$ python -q
>>> import numpy as np
>>> np.set_printoptions(precision=3, suppress=True, linewidth=200)
>>> arr = np.load("out3.npy")
>>> arr
array([[ 10.046,  -1.924,  -4.047,   6.012,   0.017,   1.   ,   2.06 ,  -7.943,  -3.973,  -6.004,   2.087, -10.966,   4.028,  -0.933],
       [ -6.046,   2.027,   3.988,  -5.915,  -2.008,   1.992,   2.057,   4.003,  -2.035,   3.89 ,  -1.973,   6.03 ,   1.936,   2.049],
       [ -2.011,   1.97 ,   1.992,  -1.014,  -3.915,  -2.023,   3.992,   3.99 ,   2.055,   2.914,  -3.999,   4.987,  -0.934,   4.066],
       [ -1.915,   0.055,  -6.009,  -3.97 ,   2.008,   5.078,  -6.019,  -1.946,  -6.06 ,   0.03 ,   8.006,  -3.035,   3.971, -11.025],
       [  8.997,  -4.919,   1.958,   4.003,   6.994,   4.98 ,  -1.066, -11.942,  -6.997,  -9.003,   3.061, -14.061,   5.996,   1.064],
       [ 11.046,  -1.006,  -4.076,   8.026,  -3.086,  -1.98 ,   4.91 ,  -5.977,  -0.946,  -5.101,  -0.953,  -8.944,   2.051,   2.011],
       [  1.97 ,  -1.042,  -0.972,  10.057,   1.072, -12.003,  -1.996,   4.97 ,  16.991,  -0.008,  -5.058,   4.951, -14.986,   4.998],
       [  1.002,  -3.94 ,   6.995,   3.02 ,   7.973,  -0.99 ,  -2.876,  -3.008,   4.02 ,  -3.974,  -1.972,  -1.994,  -4.039,   5.967],
       [ -1.025,   1.021,   9.971,  -4.03 ,  -2.988,   3.126,   9.005,  -0.031,  -5.069,   1.019,  -6.902,   2.039,   5.983,  10.982],
       [ -3.075,  -3.033,  -3.947,   4.016,   9.016,  -4.937, -13.025,   1.988,  10.967,  -1.052,   5.031,   2.104, -12.007,  -6.97 ],
       [ -2.018,   0.989,  -0.951,  -5.011,  -0.971,   5.018,   0.013,  -0.958,  -7.014,   0.999,   3.026,  -0.954,   5.937,  -4.025]])
>>> x = np.array([1, 2, 2, 3, 2, 1, 2, 3, 2, 1, 3, 0, 0, 3])
>>> h = np.maximum(arr @ x, 0)
>>> np.maximum(arr @ (3 * x), 0)
array([  0.   ,   7.158,  60.591,   0.   ,   0.   ,  14.634, 188.898,  97.209,  81.171,   9.261,   0.   ])
>>> h
array([ 0.   ,  2.386, 20.197,  0.   ,  0.   ,  4.878, 62.966, 32.403, 27.057,  3.087,  0.   ])
>>> np.tanh(arr @ x)
array([-1.   ,  0.983,  1.   , -1.   , -1.   ,  1.   ,  1.   ,  1.   ,  1.   ,  0.996, -1.   ])
>>> np.maximum(arr @ x, 0) - np.maximum(-arr @ x, 0)
array([-13.023,   2.386,  20.197, -55.662, -14.528,   4.878,  62.966,  32.403,  27.057,   3.087, -32.773])
>>> def softmax(z):
...     e = np.exp(z - z.max(axis=-1, keepdims=True))
...     return e / e.sum(axis=-1, keepdims=True)
... 
>>> np.round(softmax(arr[6]), 3) + 0
array([0.   , 0.   , 0.   , 0.001, 0.   , 0.   , 0.   , 0.   , 0.999, 0.   , 0.   , 0.   , 0.   , 0.   ])
>>> softmax(arr).sum(axis=1)
array([1., 1., 1., 1., 1., 1., 1., 1., 1., 1., 1.])
>>> att = arr @ arr.T / np.sqrt(14)
>>> np.round(softmax(att), 3) + 0
array([[0.   , 0.   , 0.   , 0.   , 1.   , 0.   , 0.   , 0.   , 0.   , 0.   , 0.   ],
       [0.   , 0.943, 0.   , 0.   , 0.   , 0.   , 0.   , 0.   , 0.057, 0.   , 0.   ],
       [0.   , 0.   , 0.274, 0.   , 0.   , 0.   , 0.04 , 0.   , 0.686, 0.   , 0.   ],
       [0.   , 0.   , 0.   , 1.   , 0.   , 0.   , 0.   , 0.   , 0.   , 0.   , 0.   ],
       [0.   , 0.   , 0.   , 0.   , 1.   , 0.   , 0.   , 0.   , 0.   , 0.   , 0.   ],
       [0.002, 0.   , 0.   , 0.   , 0.   , 0.998, 0.   , 0.   , 0.   , 0.   , 0.   ],
       [0.   , 0.   , 0.   , 0.   , 0.   , 0.   , 1.   , 0.   , 0.   , 0.   , 0.   ],
       [0.   , 0.   , 0.   , 0.   , 0.   , 0.   , 0.   , 1.   , 0.   , 0.   , 0.   ],
       [0.   , 0.   , 0.   , 0.   , 0.   , 0.   , 0.   , 0.   , 1.   , 0.   , 0.   ],
       [0.   , 0.   , 0.   , 0.   , 0.   , 0.   , 0.   , 0.   , 0.   , 1.   , 0.   ],
       [0.   , 0.   , 0.   , 0.998, 0.   , 0.   , 0.   , 0.   , 0.   , 0.   , 0.002]])
>>> softmax(att)[6] @ arr
array([  1.97 ,  -1.042,  -0.972,  10.057,   1.072, -12.003,  -1.996,   4.97 ,  16.991,  -0.008,  -5.058,   4.951, -14.986,   4.998])
>>> r0 = np.array([-3, 4, 4])
>>> np.cross(arr[10, :3], arr[9, :3])
array([-6.788, -5.041,  9.162])
>>> rng = np.random.default_rng(11110)
>>> th = np.sort(rng.uniform(-2, 2, 38))
>>> K = np.c_[th, th ** 2, th ** 3] @ np.array([[2, -3, 0, -1, -3, 1, -3, 0, -3],
...     [-2, 3, 1, 0, -1, -2, 0, 3, 0],
...     [1, -3, -3, -3, -3, 1, 2, -2, 0]])
>>> K
array([[-15.402,  31.459,  19.856,  18.486,  18.889, -13.629,  -5.824,  20.57 ,   5.318],
       [-11.692,  23.169,  13.676,  12.815,  13.508, -10.138,  -2.845,  14.753,   4.662],
       [ -9.988,  19.444,  10.993,  10.362,  11.17 ,  -8.55 ,  -1.635,  12.155,   4.315],
       [ -8.938,  17.182,   9.401,   8.911,   9.781,  -7.577,  -0.953,  10.584,   4.081],
       [ -7.46 ,  14.05 ,   7.256,   6.958,   7.901,  -6.221,  -0.093,   8.424,   3.72 ],
       [ -7.388,  13.898,   7.153,   6.865,   7.811,  -6.154,  -0.054,   8.32 ,   3.701],
       [ -4.228,   7.471,   3.086,   3.168,   4.16 ,  -3.318,   1.223,   3.989,   2.729],
       [ -3.807,   6.652,   2.617,   2.74 ,   3.719,  -2.95 ,   1.313,   3.455,   2.569],
       [ -2.027,   3.333,   0.921,   1.165,   1.988,  -1.447,   1.35 ,   1.399,   1.74 ],
       [ -1.363,   2.175,   0.456,   0.702,   1.392,  -0.921,   1.154,   0.761,   1.327],
       [ -0.875,   1.362,   0.2  ,   0.417,   0.954,  -0.556,   0.893,   0.371,   0.958],
       [ -0.716,   1.105,   0.136,   0.334,   0.806,  -0.443,   0.779,   0.265,   0.82 ],
       [ -0.556,   0.851,   0.083,   0.256,   0.652,  -0.333,   0.646,   0.171,   0.669],
       [ -0.326,   0.493,   0.029,   0.15 ,   0.413,  -0.184,   0.419,   0.066,   0.425],
       [ -0.071,   0.106,   0.001,   0.034,   0.101,  -0.037,   0.102,   0.004,   0.103],
       [  0.107,  -0.16 ,   0.003,  -0.057,  -0.173,   0.05 ,  -0.169,   0.009,  -0.169],
       [  0.11 ,  -0.166,   0.003,  -0.059,  -0.179,   0.052,  -0.175,   0.01 ,  -0.175],
       [  0.274,  -0.418,   0.013,  -0.174,  -0.522,   0.113,  -0.475,   0.069,  -0.483],
       [  0.383,  -0.596,   0.016,  -0.287,  -0.834,   0.139,  -0.702,   0.149,  -0.731],
       [  0.647,  -1.195,  -0.167,  -0.979,  -2.321,   0.117,  -1.293,   0.546,  -1.592],
       [  0.654,  -1.216,  -0.18 ,  -1.01 ,  -2.379,   0.114,  -1.304,   0.559,  -1.618],
       [  0.725,  -1.487,  -0.385,  -1.443,  -3.143,   0.082,  -1.398,   0.709,  -1.93 ],
       [  0.736,  -1.535,  -0.426,  -1.522,  -3.276,   0.076,  -1.405,   0.732,  -1.979],
       [  0.759,  -1.642,  -0.523,  -1.7  ,  -3.572,   0.065,  -1.414,   0.777,  -2.084],
       [  0.816,  -1.927,  -0.803,  -2.184,  -4.342,   0.039,  -1.393,   0.873,  -2.331],
       [  0.911,  -2.472,  -1.393,  -3.112,  -5.733,   0.009,  -1.236,   0.974,  -2.709],
       [  1.03 ,  -3.182,  -2.213,  -4.302,  -7.421,   0.001,  -0.906,   0.997,  -3.088],
       [  1.091,  -3.543,  -2.64 ,  -4.896,  -8.236,   0.008,  -0.708,   0.978,  -3.25 ],
       [  1.411,  -5.389,  -4.862,  -7.841, -12.116,   0.114,   0.472,   0.683,  -3.891],
       [  1.523,  -6.007,  -5.611,  -8.798, -13.339,   0.17 ,   0.901,   0.536,  -4.062],
       [  1.621,  -6.536,  -6.253,  -9.608, -14.362,   0.222,   1.277,   0.396,  -4.196],
       [  1.659,  -6.742,  -6.502,  -9.92 , -14.754,   0.244,   1.424,   0.339,  -4.246],
       [  1.883,  -7.917,  -7.926, -11.688, -16.953,   0.38 ,   2.281,  -0.013,  -4.509],
       [  2.394, -10.49 , -11.032, -15.461, -21.552,   0.731,   4.209,  -0.902,  -4.989],
       [  2.429, -10.659, -11.236, -15.705, -21.847,   0.756,   4.338,  -0.964,  -5.017],
       [  2.976, -13.287, -14.389, -19.453, -26.322,   1.17 ,   6.35 ,  -1.989,  -5.416],
       [  3.08 , -13.78 , -14.978, -20.147, -27.143,   1.252,   6.729,  -2.19 ,  -5.483],
       [  3.992, -17.962, -19.955, -25.948, -33.939,   1.993,   9.97 ,  -3.983,  -5.996]])
>>> # looks like rank 3
>>> dist = np.linalg.norm(K[:, None] - K[None], axis=-1)
>>> dist.shape
(38, 38)
>>> dist[13].round(6).argsort(kind="stable")[:4]
array([13, 12, 14, 11])
>>> np.unravel_index(dist.round(6).argmax(), dist.shape)
(np.int64(0), np.int64(37))
>>> np.flatnonzero(dist[13] < dist.mean() / 2)
array([ 6,  7,  8,  9, 10, 11, 12, 13, 14, 15, 16, 17, 18, 19, 20, 21, 22, 23, 24, 25, 26])
